% python3 -q
>>> import numpy as np
>>> np.set_printoptions(suppress=True, linewidth=200)
>>> def tidy(a):
...     return np.round(a, 1) + 0
... 
>>> mat = np.loadtxt("mat.csv", delimiter=",")
>>> tidy(mat)
array([[ 0.2, -0.3,  0. , -0.3,  0.4,  0.2,  1.2,  0.2, -0.9,  0.2, -1.2],
       [ 0.1,  1. ,  0.7,  1.2, -0.4,  0.4, -0.2, -0.4, -0.2, -0.3, -0.8],
       [-0.9, -0.9,  0.6,  0. ,  0.1,  0.9,  0.1, -0.7, -0.2, -0.9,  0.2],
       [-0.9, -0.2, -0.4,  0. , -1. ,  0.6,  0.2,  0.4,  0.8,  0.8, -0.5],
       [-1.1, -0.2,  0.3,  0.3, -0.2, -1.4, -0.1,  0.3, -0.7,  0.1,  0. ],
       [-0.4, -0.2, -0.5,  0.3,  1.1,  0.4, -1.1,  0.6, -0.2,  0.3, -0.5],
       [-0.4,  0.3,  0.8,  0.1,  1. , -0.1,  0.5, -0.6,  0.7,  1. ,  0.2],
       [ 0.2, -0.1,  1. ,  0.2, -0.2,  0.6,  0.1,  1.1, -0.5,  0.5,  0.8],
       [-0.2,  0.1,  0. ,  0.6,  0.5, -0.2,  0.8,  1. ,  0.9, -1. ,  0. ],
       [ 0.8, -1.3,  0.7,  0.4, -0.2, -0.5, -0.4,  0. ,  0.5,  0.2, -0.7],
       [-0.2,  0.5,  0.9, -1.4,  0. , -0.1, -0.5,  0.4,  0.3, -0.4, -0.6]])
>>> tidy(np.sort(np.abs(np.linalg.eigvals(mat))))
array([2., 2., 2., 2., 2., 2., 2., 2., 2., 2., 2.])
>>> tidy(mat @ mat)
array([[ 0. , -1. ,  0.2,  1.2,  1.2, -0.4,  0.3, -1.5, -1.1,  2.7,  1. ],
       [-1.3,  0.1, -1.1,  1.9, -1.2,  2.4,  0. , -1. ,  0.2,  0.1, -1.2],
       [-2. , -0.2, -1.6, -1.3,  1.4,  0.2, -1.7, -0.7,  0.4, -0.5,  1.4],
       [ 1.7, -0.7, -0.4,  1.4,  0.9,  0.8, -0.9,  1. ,  2.5,  0.3,  1. ],
       [ 0.3, -0.1,  0.8, -0.8, -2.7,  0.2, -0.2, -1.5,  0.9,  0.2,  2.1],
       [-0.5, -0.9, -0.9,  1.1, -1.7, -1.2, -1.6,  2. , -1.4,  0.4,  0.5],
       [-1.6, -1.5,  1.6,  1.2,  0.1, -1.8, -0.2, -0.8,  1.5, -1. , -0.8],
       [-0.4, -1.4,  2.3, -1. ,  0.3,  2.1, -1.2,  0.9, -0.7,  0.5, -0.4],
       [-2. ,  1.4,  0.9,  0.6,  0.2,  0.4,  1.6,  1.7,  0.6,  0.6,  1.5],
       [-0.1, -2.7, -1.2, -0.7, -0.1,  0.5,  2.3,  0.5,  0. , -0.6,  0.5],
       [ 0.6,  0.1,  0.7,  1.5,  0.7,  0.5,  0. , -0.5, -1.7, -2.5,  1.6]])
>>> tidy(np.linalg.det(mat))
np.float64(-2048.0)
>>> np.allclose(mat @ mat.T, mat.T @ mat)
True
>>> tidy(np.trace(mat))
np.float64(4.1)
>>> mat.inv()
Traceback (most recent call last):
  File "<python-input-10>", line 1, in <module>
    mat.inv()
    ^^^^^^^
AttributeError: 'numpy.ndarray' object has no attribute 'inv'
>>> assert mat == mat.T
Traceback (most recent call last):
  File "<python-input-11>", line 1, in <module>
    assert mat == mat.T
           ^^^^^^^^^^^^
ValueError: The truth value of an array with more than one element is ambiguous. Use a.any() or a.all()
>>> tidy(np.abs(np.linalg.eigvals(mat)).max())
np.float64(2.0)
